$ python -q
>>> import numpy as np
>>> import numpy.linalg as la
>>> np.set_printoptions(precision=2, suppress=True, linewidth=160, sign=" ")
>>> J = np.array([[-2.0, 1.0, 4.0], [0.0, 0.0, 0.0], [0.0, 0.0, 3.0]])
>>> la.eigvals(J)
array([-2.,  0.,  3.])
>>> round(float(la.eigvals(J).sum().real), 2)
1.0
>>> proj = np.triu(np.array([[0, 0, 3], [0, 3, 2], [1, 4, 3]]), 1) + np.eye(3)
>>> other = proj @ J @ la.inv(proj)
>>> la.matrix_rank(other)
np.int64(2)
>>> other
array([[-2.,  1., 17.],
       [ 0.,  0.,  6.],
       [ 0.,  0.,  3.]])
>>> round(float(la.det(other)), 2)
0.0
>>> np.trace(other), np.trace(J)
(np.float64(1.0), np.float64(1.0))
>>> left, sigma, VT = la.svd(J)
>>> np.argmax(sigma[:-1] / (sigma[1:] + 1e-6)) + 1
np.int64(2)
>>> other = left[:, :2] @ np.diag(sigma[:2]) @ VT[:2]
>>> np.round(la.norm(J - other, 2), 2), sigma[2]
(np.float64(0.0), np.float64(0.0))
>>> mat = np.load("run4.npy")
>>> mat
array([[ 0.97,  1.12,  0.07],
       [ 1.08,  0.99,  0.15],
       [ 1.02,  1.04, -0.07],
       [ 1.14,  1.  , -0.1 ],
       [ 0.98,  1.05, -0.05],
       [ 1.07,  1.08, -0.14],
       [ 0.99,  0.91,  0.11],
       [ 0.93,  1.23, -0.03],
       [ 2.06,  2.  ,  1.89],
       [ 2.04,  2.  ,  2.23],
       [ 2.01,  1.94,  1.9 ],
       [ 2.12,  2.09,  2.03],
       [ 1.92,  2.02,  2.05],
       [ 2.03,  1.92,  2.07],
       [ 1.91,  1.8 ,  2.12],
       [ 2.04,  2.03,  2.1 ]])
>>> Z = mat[[3, 7]].astype(float)
>>> for _ in range(5):
...     labels = la.norm(mat[:, None] - Z, axis=-1).argmin(axis=1)
...     Z = np.array([mat[labels == j].mean(axis=0) for j in range(2)])
... 
>>> labels
array([ 0,  0,  0,  0,  0,  0,  0,  0,  1,  1,  1,  1,  1,  1,  1,  1])
>>> np.bincount(labels)
array([ 8,  8])
>>> Z
array([[ 1.02,  1.05, -0.01],
       [ 2.02,  1.97,  2.05]])
>>> cen = mat - mat.mean(axis=1)
Traceback (most recent call last):
  File "<python-input-23>", line 1, in <module>
    cen = mat - mat.mean(axis=1)
          ~~~~^~~~~~~~~~~~~~~~~~
ValueError: operands could not be broadcast together with shapes (16,3) (16,) 
>>> cen = mat - mat.mean(axis=0)
>>> left, sigma, VT = la.svd(cen, full_matrices=False)
>>> (np.sign(left[:, 0]) == np.sign(left[0, 0])).astype(int)
array([ 1,  1,  1,  1,  1,  1,  1,  1,  0,  0,  0,  0,  0,  0,  0,  0])
>>> np.abs(VT[0]).argmax()
np.int64(2)
>>> np.abs(VT[-1])
array([ 0.85,  0.5 ,  0.19])
>>> np.round(sigma ** 2 / (sigma ** 2).sum(), 2) + 0
array([ 0.99,  0.01,  0.  ])
>>> np.abs(left[:, 0]).argmax()
np.int64(9)
>>> sigma
array([ 4.94,  0.4 ,  0.28])
>>> la.matrix_rank(cen)
np.int64(3)
>>> np.round(cen.mean(axis=0), 2) + 0
array([ 0.,  0.,  0.])
>>> np.searchsorted(np.cumsum(sigma ** 2) / (sigma ** 2).sum(), 0.9) + 1
np.int64(1)
>>> la.matrix_power(J - np.diag(np.diag(J)), 3)
array([[ 0.,  0.,  0.],
       [ 0.,  0.,  0.],
       [ 0.,  0.,  0.]])
>>> [int(la.matrix_rank(la.matrix_power(J, p))) for p in range(1, 4)]
[2, 2, 2]
>>> other = np.c_[mat[:, :2] @ np.array([[8, 9], [0, 3]]), np.array([5, -1, 5, 3, -2, 5, -2, 5, 4, 0, -3, -1, -1, -3, 3, -3])]
>>> other
array([[ 7.76, 12.09,  5.  ],
       [ 8.64, 12.69, -1.  ],
       [ 8.16, 12.3 ,  5.  ],
       [ 9.12, 13.26,  3.  ],
       [ 7.84, 11.97, -2.  ],
       [ 8.56, 12.87,  5.  ],
       [ 7.92, 11.64, -2.  ],
       [ 7.44, 12.06,  5.  ],
       [16.48, 24.54,  4.  ],
       [16.32, 24.36,  0.  ],
       [16.08, 23.91, -3.  ],
       [16.96, 25.35, -1.  ],
       [15.36, 23.34, -1.  ],
       [16.24, 24.03, -3.  ],
       [15.28, 22.59,  3.  ],
       [16.32, 24.45, -3.  ]])
>>> la.norm(la.qr(mat)[0].T @ other, axis=0) ** 2 / ((other ** 2).sum(axis=0) + 1e-12)
array([ 1.  ,  1.  ,  0.34])
>>> la.matrix_rank(other)
np.int64(3)
>>> np.round(la.norm(other - mat @ la.lstsq(mat, other)[0], axis=0), 2) + 0
array([  0.  ,   0.  ,  10.69])
>>> la.matrix_rank(np.c_[mat, other])
np.int64(4)
>>> vec = np.array([-9, 7, -2])
>>> rhs = mat @ vec
>>> la.lstsq(mat, rhs)[0]
array([-9.,  7., -2.])
>>> la.solve(mat.T @ mat, mat.T @ rhs)
array([-9.,  7., -2.])
>>> rng = np.random.default_rng(6737)
>>> rhs = rhs + 0.02 * rng.normal(size=16)
>>> rhs
array([-0.99, -3.06, -1.77, -3.07, -1.35, -1.77, -2.74,  0.34, -8.33, -8.82, -8.31, -8.53, -7.21, -8.97, -8.83, -8.33])
>>> coef, *_ = la.lstsq(mat, rhs)
>>> round(la.norm(rhs - mat @ coef), 2)
np.float64(0.06)
>>> coef.round()
array([-9.,  7., -2.])
>>> F = np.loadtxt("test4.csv", delimiter=",")
>>> F
array([[ 2.,  0.,  4.,  1.,  0.,  2.],
       [ 0.,  0.,  4.,  0.,  0.,  2.],
       [ 0.,  0.,  6.,  0.,  0.,  3.],
       [ 2.,  0.,  4.,  1.,  0.,  2.],
       [ 0.,  0.,  4.,  0.,  0.,  2.],
       [ 0.,  0.,  6.,  0.,  0.,  3.]])
>>> left, sigma, VT = la.svd(F)
>>> np.argmax(sigma[:-1] / (sigma[1:] + 1e-6)) + 1
np.int64(2)
>>> other = left[:, :2] @ np.diag(sigma[:2]) @ VT[:2]
>>> round(float(la.norm(F - other, 2)), 2), round(sigma[2], 2)
(0.0, np.float64(0.0))
>>> la.matrix_rank(other)
np.int64(2)
>>> other.round(2) + 0
array([[ 2.,  0.,  4.,  1.,  0.,  2.],
       [ 0.,  0.,  4.,  0.,  0.,  2.],
       [ 0.,  0.,  6.,  0.,  0.,  3.],
       [ 2.,  0.,  4.,  1.,  0.,  2.],
       [ 0.,  0.,  4.,  0.,  0.,  2.],
       [ 0.,  0.,  6.,  0.,  0.,  3.]])
